$ python -q
>>> import numpy as np
>>> np.set_printoptions(suppress=True, linewidth=160)
>>> rnd = lambda a: np.round(a, 2) + 0
>>> K = np.load("x.npy")
>>> K
array([[ 4.58, -2.39, -3.76,  5.41, -5.47],
       [ 0.49, -4.31, -2.22, -3.82,  7.85],
       [-4.74, -5.75, -0.92,  3.15, -5.8 ],
       [-6.59,  2.09,  3.38, -5.16,  3.77],
       [ 1.42, -2.21,  8.17,  5.13,  0.2 ],
       [-6.69,  2.58, -5.25, -1.99, -4.13],
       [-3.66, -3.08, -5.12, -6.96,  1.55],
       [ 9.5 , -0.02, -1.24,  1.09, -2.66],
       [-0.28,  5.46,  7.37, -2.54,  3.05],
       [ 0.63, -5.39,  5.35,  6.26,  1.67],
       [-1.28, -8.18,  0.64, -4.54,  3.23],
       [-7.3 ,  2.61, -6.13, -0.87,  1.3 ],
       [ 7.24,  1.63,  3.48,  5.44,  1.79],
       [ 2.48, -8.89, -3.36,  0.01,  1.9 ],
       [-3.72,  2.07,  4.81, -2.91,  7.09],
       [ 2.77,  4.85, -2.57,  7.88, -0.24],
       [-7.25,  2.43, -2.99, -3.6 , -4.44],
       [ 6.64,  0.14,  4.14, -4.76, -4.  ],
       [-1.33, -5.1 ,  8.01, -2.05,  1.97],
       [ 0.8 , -9.34, -2.15,  1.7 , -2.16],
       [ 4.96, -6.46, -1.84, -4.5 , -3.18],
       [-7.38,  3.04, -0.5 ,  3.76, -4.68],
       [ 2.53, -5.01, -0.19,  3.68, -7.41],
       [ 9.66,  2.44, -0.69,  0.47, -0.07],
       [ 4.07, -6.84,  4.13,  3.6 , -2.56],
       [-1.03, -1.28,  7.39,  3.53,  5.5 ],
       [ 3.06, -1.26, -4.47,  2.66,  7.87],
       [ 3.97, -4.64,  6.79, -1.55,  3.76]])
>>> cov = np.cov(K, rowvar=False)
>>> rnd(np.linalg.eigvalsh(cov)[::-1])
array([30.94, 24.89, 18.76, 14.34, 10.43])
>>> np.argsort(-K.std(axis=0).round(6), kind="stable")
array([0, 2, 1, 4, 3])
>>> cov.shape
(5, 5)
>>> Q, evecs = np.linalg.qr(K[:, :1])[0], np.linalg.qr(K[:, 1:])[0]
>>> s = np.linalg.svd(Q.T @ evecs, compute_uv=False)
>>> rnd(np.degrees(np.arccos(s.clip(0, 1))))
array([67.94])
>>> (s > 0.9).sum()
np.int64(0)
>>> x0 = np.array([2, 0, 0, 0, 2])
>>> y = K @ x0
>>> rnd(np.linalg.pinv(K) @ K)
array([[1., 0., 0., 0., 0.],
       [0., 1., 0., 0., 0.],
       [0., 0., 1., 0., 0.],
       [0., 0., 0., 1., 0.],
       [0., 0., 0., 0., 1.]])
>>> rng = np.random.default_rng(96)
>>> y = y + 0.1 * rng.normal(size=28)
>>> rnd(y)
array([ -1.87,  16.82, -21.16,  -5.82,   3.2 , -21.47,  -4.31,  13.78,   5.49,   4.52,   3.97, -11.93,  18.06,   8.79,   6.7 ,   5.17, -23.33,   5.26,   1.37,
        -2.67,   3.38, -24.09,  -9.77,  19.24,   3.16,   9.04,  21.83,  15.55])
>>> beta, *_ = np.linalg.lstsq(K, y)
>>> rnd(np.linalg.norm(y - K @ beta))
np.float64(0.48)
>>> rnd(K.T @ (y - K @ beta))
array([0., 0., 0., 0., 0.])
